$ ipython --no-banner

In [1]: import numpy as np

In [2]: import numpy.linalg as la

In [3]: np.set_printoptions(precision=1, suppress=True, linewidth=100)

In [4]: def rnd(a):
   ...:     return np.round(a, 1) + 0
   ...: 

In [5]: A = np.load("a.npy")

In [6]: print(A)
[[ 0.5 -0.5  0.5 -0.3  0.8  1.7 -0.1]
 [-0.1 -1.2 -0.2 -0.9  0.3  0.5  0.1]
 [ 0.8 -1.   0.   0.8 -0.7 -2.8  0.8]
 [-0.4 -0.6  0.6 -1.   1.2  0.2  0.7]
 [ 0.1  1.5 -0.7  1.1 -0.3  0.8 -0.1]]

In [7]: rng = np.random.default_rng(563888)

In [8]: A2 = A + rng.integers(-2, 3, (5, 2)) @ rng.integers(-2, 3, (2, 7))

In [9]: print(rnd(A2))
[[ 0.5 -0.5  0.5 -0.3  0.8  1.7 -0.1]
 [-4.1 -1.2 -3.2 -1.9  4.3 -1.5 -1.9]
 [ 2.8  5.   3.  -0.2 -2.7 -4.8  4.8]
 [-2.4 -6.6 -2.4  0.   3.2  2.2 -3.3]
 [-3.9  1.5 -3.7  0.1  3.7 -1.2 -2.1]]

In [10]: print(np.abs(A2 - A).sum(axis=1))
[ 0. 16. 20. 20. 16.]

In [11]: print(rnd(la.svd(A2 - A, compute_uv=False)))
[13.6  7.9  0.   0.   0. ]

In [12]: r0, g = A2[3], A2[1]

In [13]: print(rnd(r0 @ r0))
81.0

In [14]: p = (r0 @ g) / (r0 @ r0) * r0

In [15]: print(rnd(la.norm(r0 + g) ** 2 + la.norm(r0 - g) ** 2))
275.0

In [16]: print(la.matrix_rank(np.outer(r0, g)))
1

In [17]: A2 = A / np.sqrt((A ** 2).mean(axis=1, keepdims=True))

In [18]: print(rnd(A2[0]))
[ 0.6 -0.6  0.6 -0.4  1.   2.1 -0.1]

In [19]: print(la.matrix_rank(A2) == la.matrix_rank(A))
True

In [20]: print(rnd(la.norm(A2, axis=1)))
[2.6 2.6 2.6 2.6 2.6]

In [21]: print(rnd(A - A.mean(axis=1, keepdims=True)))
[[ 0.1 -0.9  0.1 -0.7  0.4  1.3 -0.5]
 [ 0.1 -1.   0.  -0.7  0.5  0.7  0.3]
 [ 1.1 -0.7  0.3  1.1 -0.4 -2.5  1.1]
 [-0.5 -0.7  0.5 -1.1  1.1  0.1  0.6]
 [-0.2  1.2 -1.   0.8 -0.6  0.5 -0.4]]

In [22]: print(rnd(la.norm(A, axis=0)))
[1.  2.3 1.1 1.9 1.7 3.4 1.1]

In [23]: mat = np.load("m.npy")

In [24]: print(mat)
[[5. 0. 0. 4. 0. 0. 0. 4. 0. 0.]
 [0. 5. 0. 0. 4. 4. 0. 0. 0. 4.]
 [0. 0. 5. 0. 0. 0. 4. 0. 4. 0.]
 [4. 0. 0. 5. 0. 0. 0. 4. 0. 0.]
 [0. 4. 0. 0. 5. 4. 0. 0. 0. 4.]
 [0. 4. 0. 0. 4. 5. 0. 0. 0. 4.]
 [0. 0. 4. 0. 0. 0. 5. 0. 4. 0.]
 [4. 0. 0. 4. 0. 0. 0. 5. 0. 0.]
 [0. 0. 4. 0. 0. 0. 4. 0. 5. 0.]
 [0. 4. 0. 0. 4. 4. 0. 0. 0. 5.]]

In [25]: # symmetric, so the eigenvalues are real

In [26]: x = np.ones(10)

In [27]: for _ in range(7):
    ...:     x = mat @ x
    ...:     x /= la.norm(x)
    ...:     print(round(x @ mat @ x, 1))
    ...: 
15.1
15.6
16.1
16.4
16.6
16.8
16.9

In [28]: print(rnd(la.eigvalsh(mat)[-1]))
17.0

In [29]: print(rnd(x))
[0.1 0.5 0.1 0.1 0.5 0.5 0.1 0.1 0.1 0.5]

In [30]: arr = np.load("w.npy")

In [31]: print(arr)
[[-3  2  1  0]
 [ 0  2 -2 -1]
 [ 0  0  1 -2]
 [ 0  0  0  0]]

In [32]: # triangular: eigenvalues sit on the diagonal

In [33]: print(arr @ arr)
[[ 9 -2 -6 -4]
 [ 0  4 -6  2]
 [ 0  0  1 -2]
 [ 0  0  0  0]]

In [34]: print(rnd(la.det(arr)))
0.0

In [35]: print(la.matrix_power(arr, 4))
[[ 81 -26 -48 -28]
 [  0  16 -30  20]
 [  0   0   1  -2]
 [  0   0   0   0]]

In [36]: print((arr + arr.T) / 2)
[[-3.   1.   0.5  0. ]
 [ 1.   2.  -1.  -0.5]
 [ 0.5 -1.   1.  -1. ]
 [ 0.  -0.5 -1.   0. ]]

In [37]: print(np.allclose(arr[:-1].T @ la.lstsq(arr[:-1].T, arr[-1])[0], arr[-1]))
True

In [38]: print(np.unique(arr.round(6), axis=0).shape)
(4, 4)

In [39]: print(la.lstsq(arr[:-1].T, arr[-1])[2])
3

In [40]: print(np.abs(np.diag(la.qr(arr)[1])) > 1e-9)
[ True  True  True False]

In [41]: feats = np.load("layer10.npy")

In [42]: print(feats)
[[ 0  0 -2  2 -3  4]
 [ 0  0  4 -1  1  1]
 [ 2 -4  0 -6  0  0]
 [-2  1  6  0 -2  2]
 [ 3 -1  0  2  0 -1]
 [-4 -1  0 -2  1  0]]

In [43]: r0 = np.array([-5, 1, -4, -5, 0, -3])

In [44]: A2 = feats + np.outer(r0, np.eye(6)[2])

In [45]: print(A2)
[[ 0.  0. -7.  2. -3.  4.]
 [ 0.  0.  5. -1.  1.  1.]
 [ 2. -4. -4. -6.  0.  0.]
 [-2.  1.  1.  0. -2.  2.]
 [ 3. -1.  0.  2.  0. -1.]
 [-4. -1. -3. -2.  1.  0.]]

In [46]: print(la.matrix_rank(A2 - feats))
1

In [47]: blk = np.stack([A2, 2 * A2, A2[::-1]])

In [48]: print(np.einsum("bij,cij->bc", blk, blk))
[[238. 476.  -2.]
 [476. 952.  -4.]
 [ -2.  -4. 238.]]

In [49]: print(rnd(la.det(blk)))
[  2880. 184320.  -2880.]

In [50]: print(rnd(la.norm(blk, axis=(1, 2))))
[15.4 30.9 15.4]

In [51]: A2 = feats / la.norm(feats, axis=1, keepdims=True)

In [52]: cov = A2 @ A2.T

In [53]: print((cov - 2 * np.eye(6)).round(6).argmax(axis=1))
[3 3 5 1 0 2]

In [54]: print(np.argwhere(np.triu(np.abs(cov) > 0.95, 1)))
[]

In [55]: print(rnd(la.norm(A2, axis=1)))
[1. 1. 1. 1. 1. 1.]

In [56]: print(rnd(np.degrees(np.arccos(np.clip(cov[1, 3], -1, 1)))))
38.1

In [57]: x = np.array([0, -1, -2, -2, -3, 0])

In [58]: print(rnd(la.svd(feats, compute_uv=False)))
[8.1 8.1 5.3 5.3 1.5 1.5]

In [59]: print(rnd(la.eigvals(feats).real))
[0. 0. 0. 0. 0. 0.]

In [60]: print(x @ feats @ x)
0

In [61]: q = la.solve(np.eye(6) - feats, np.eye(6) + feats)

In [62]: print(rnd(la.det(q)))
1.0

In [63]: print(rnd(q @ q.T))
[[1. 0. 0. 0. 0. 0.]
 [0. 1. 0. 0. 0. 0.]
 [0. 0. 1. 0. 0. 0.]
 [0. 0. 0. 1. 0. 0.]
 [0. 0. 0. 0. 1. 0.]
 [0. 0. 0. 0. 0. 1.]]

In [64]: r0 = np.array([1, 2, 3])

In [65]: print(np.cross(feats[3, :3], feats[2, :3]))
[24 12  6]

In [66]: E = np.loadtxt("x.csv", delimiter=",")

In [67]: print(rnd(E))
[[ 0.   0.1  0.1  0.4  0.5 -0.1 -0.1  0. ]
 [-0.2  0.  -0.6 -0.3 -0.1  0.1 -0.3 -0.5]
 [ 0.5  0.3  0.1  0.   0.2 -0.1 -0.6 -0.1]
 [ 0.3 -0.1  0.4 -0.3  0.1 -0.1  0.3 -0.4]
 [-0.2  0.3  0.1  0.5  0.   0.3  0.3 -0.5]
 [ 0.1 -0.1 -0.2  0.4 -0.4 -0.3  0.   0.3]
 [-0.4  0.3  0.4  0.   0.1  0.1 -0.1  0.2]
 [-0.1 -0.6 -0.1  0.3  0.4 -0.2 -0.2 -0.2]
 [ 0.3  0.4 -0.2  0.2 -0.1 -0.4  0.1 -0.2]
 [-0.1  0.   0.2  0.2 -0.4  0.2 -0.6 -0.1]
 [-0.2 -0.1  0.4  0.  -0.4 -0.5 -0.1 -0.4]
 [-0.5  0.3 -0.1 -0.2  0.2 -0.5 -0.1  0.1]]

In [68]: print(rnd(la.svd(E, compute_uv=False)))
[1. 1. 1. 1. 1. 1. 1. 1.]

In [69]: print(rnd(E.T @ E))
[[1. 0. 0. 0. 0. 0. 0. 0.]
 [0. 1. 0. 0. 0. 0. 0. 0.]
 [0. 0. 1. 0. 0. 0. 0. 0.]
 [0. 0. 0. 1. 0. 0. 0. 0.]
 [0. 0. 0. 0. 1. 0. 0. 0.]
 [0. 0. 0. 0. 0. 1. 0. 0.]
 [0. 0. 0. 0. 0. 0. 1. 0.]
 [0. 0. 0. 0. 0. 0. 0. 1.]]

In [70]: Z = np.array([[-3, -1, 2, -1, -3, 3, 3, 3, -2, -3],
    ...:     [0, -2, 2, 2, 2, 0, 3, 3, -1, 2],
    ...:     [0, 1, 0, 3, -2, -2, 1, 0, 0, -3],
    ...:     [3, -2, -1, 3, 3, 0, -3, -3, 3, -2],
    ...:     [-3, -1, -1, -2, -2, -3, 2, -1, 2, -2],
    ...:     [0, 3, -3, 3, 0, -3, 3, -3, -2, 2],
    ...:     [2, 0, -2, 2, 2, -1, -2, 0, 1, -3],
    ...:     [-3, -1, 0, -2, 3, 0, 1, -3, -1, 3],
    ...:     [2, 2, 3, -1, 3, 0, -1, 0, 0, 3],
    ...:     [0, -2, 0, -2, 0, 1, -1, -2, 3, 2]])

In [71]: K = (rng.random((34, 10)) < 0.25) @ Z

In [72]: print(K)
[[ 3 -4  1  5  5  0  0  0  2  0]
 [ 0  1 -3  1  0 -2  2 -5  1  4]
 [-3 -5  2 -2  5  1  3 -2  1  7]
 [ 3  0 -4  7  1 -4  0 -8  4 -1]
 [ 0  3 -3  3  0 -3  3 -3 -2  2]
 [-3  0 -4 -1 -2 -5  4 -6  3  2]
 [-1 -1  5 -1  8  0  3  0 -2  8]
 [-1  1  2 -3  1 -3  1 -1  2  1]
 [-1 -3  0 -1 -1  3  0  1  2 -4]
 [-3 -5  2 -2  5  1  3 -2  1  7]
 [-1 -1  5 -1  8  0  3  0 -2  8]
 [ 0 -3  1  2  0  3  0  0  1 -5]
 [ 0  0  0  0  0  0  0  0  0  0]
 [-3 -1 -1 -2 -2 -3  2 -1  2 -2]
 [ 0  1 -5  7 -1 -8  3 -7  3 -5]
 [ 3 -4 -1  1  3  1 -4 -5  6  0]
 [-1 -1  0  1 -1  2  1  3 -1 -6]
 [-3  2 -3  1  3 -3  4 -6 -3  5]
 [ 0  3 -3  3  0 -3  3 -3 -2  2]
 [-3 -3  4  1 -1  3  6  6 -3 -1]
 [ 5  3 -1  5  6 -3 -1 -6  1  3]
 [-9 -3  1 -5 -2  0  6 -1 -1 -2]
 [ 0  1 -1  5  2 -3  6  0 -3  4]
 [-9  0 -2 -2 -2 -3  9 -4 -3  0]
 [-1 -5  0  0  7  0  1 -2  2  4]
 [-1  0  5  2  6 -2  4  0 -2  5]
 [-3 -3  2  0  5  0  4  0 -2  5]
 [-3  0  1  4 -1  0  9  3 -5  1]
 [ 0  1  0  3 -2 -2  1  0  0 -3]
 [-3 -4  1  0  3  3  1 -3  0 -2]
 [ 0  0  0  0  0  0  0  0  0  0]
 [-3 -1  0 -2  3  0  1 -3 -1  3]
 [-9 -5  3 -3  0  0  9  2 -2  0]
 [ 2  0  3 -3  3  1 -2 -2  3  5]]

In [73]: Z = K[[24, 16]].astype(float)

In [74]: for _ in range(6):
    ...:     lab = la.norm(K[:, None] - Z, axis=-1).argmin(axis=1)
    ...:     Z = np.array([K[lab == j].mean(axis=0) for j in range(2)])
    ...: 

In [75]: print(lab)
[0 0 0 0 1 1 0 0 1 0 0 1 1 1 1 0 1 0 1 1 0 1 0 1 0 0 0 1 1 1 1 0 1 0]

In [76]: print(rnd(Z[1] - Z[0]))
[-2.4  0.4 -1.2 -0.2 -4.9  0.2  1.7  1.7 -0.9 -5.4]

In [77]: A2 = np.c_[K[:, :9] @ np.array([[3, 1, -2, -2, 3, 0, -1, 2, -1],
    ...:     [2, 2, -3, 3, 2, -2, 3, 3, 1],
    ...:     [1, -2, 0, -2, 2, 0, -3, 1, 1],
    ...:     [-3, 2, -1, -1, 0, -2, -3, 2, 0],
    ...:     [3, -1, 2, -3, -2, 2, -1, 0, -1],
    ...:     [1, 2, 2, -1, 1, -2, 1, 0, -2],
    ...:     [-2, 1, -2, 2, 3, 1, 3, -1, 1],
    ...:     [-3, 2, 2, -2, 3, -1, 0, 3, -3],
    ...:     [2, -1, 3, 2, 3, -2, -2, 2, 3]]), np.array([-3, 1, 3, -3, 3, 2, 2, -3, 1, -3, -3, 1, 1, -3, 3, 2, -2, 2, 1, -2, -2, 0, -2, 1, -1, -3, -1, 2, 1, -3, 3, 0, -2, -1])]

In [78]: print(A2)
[[  6  -4  17 -36  -1   4 -42   9  -5  -3]
 [  7  -3 -19  26 -12   5  11 -13  22   1]
 [  7 -26  28 -15 -18  25  -9 -30   5   3]
 [ 15  -4 -23  20 -17  -4 -25   0  36  -3]
 [-10  11 -36  23  -9   4  19  -4  12   3]
 [ -5 -16 -18  52 -15  12  21 -28  42   2]
 [ 17 -18  10 -32  -8  27  -9  -9  -6   2]
 [ 15 -19   0  12   4  10   2  -3  19  -3]
 [ -5  -2  24  -4   5  -5  -5  -6  -4   1]
 [  7 -26  28 -15 -18  25  -9 -30   5  -3]
 [ 17 -18  10 -32  -8  27  -9  -9  -6  -3]
 [ -6   1  16 -14   2  -6 -17  -2  -5   1]
 [  0   0   0   0   0   0   0   0   0   1]
 [-12 -13   1  26  -3   7  10 -15  20  -3]
 [-14  -3 -39  43 -17   2  -7  -6  46   3]
 [ 42 -22  29 -13 -15  -1 -41  -4  16   2]
 [-22  12   7  -7   8  -6   3   3 -14  -2]
 [ -1  -5 -30  25 -35  22  27 -29  18   2]
 [-10  11 -36  23  -9   4  19  -4  12   1]
 [-50  13   9 -18  25   2   7  -3 -22  -2]
 [ 42  -3 -25  -7 -14   5 -22  13  17  -2]
 [-34 -20  11  30 -15  21  34 -47  15   0]
 [-29  15 -31   3   2  10  10   0   1  -2]
 [-44  -9 -25  53 -24  25  53 -51  27   1]
 [ 16 -23  31 -24 -24  23 -22 -20   2  -1]
 [  0 -11  -6 -22  -1  20 -12  -1   2  -3]
 [-10 -12  11 -18 -15  24  -1 -21  -5  -1]
 [-60  24 -27   5  16   6  26  -7 -10   2]
 [-17   7 -16  10   7  -7  -3   8   8   1]
 [  3 -15  22 -12 -24  12  -9 -27   1  -3]
 [  0   0   0   0   0   0   0   0   0   3]
 [  9 -16   6   2 -26  18   8 -25   6   0]
 [-53 -16  16  10  -4  27  25 -43   4  -2]
 [ 44 -20  16 -11   4   4 -16   3   9  -1]]

In [79]: print(rnd(la.norm(A2 - K @ la.lstsq(K, A2)[0], axis=0)))
[ 0.   0.   0.   0.   0.   0.   0.   0.   0.  10.7]
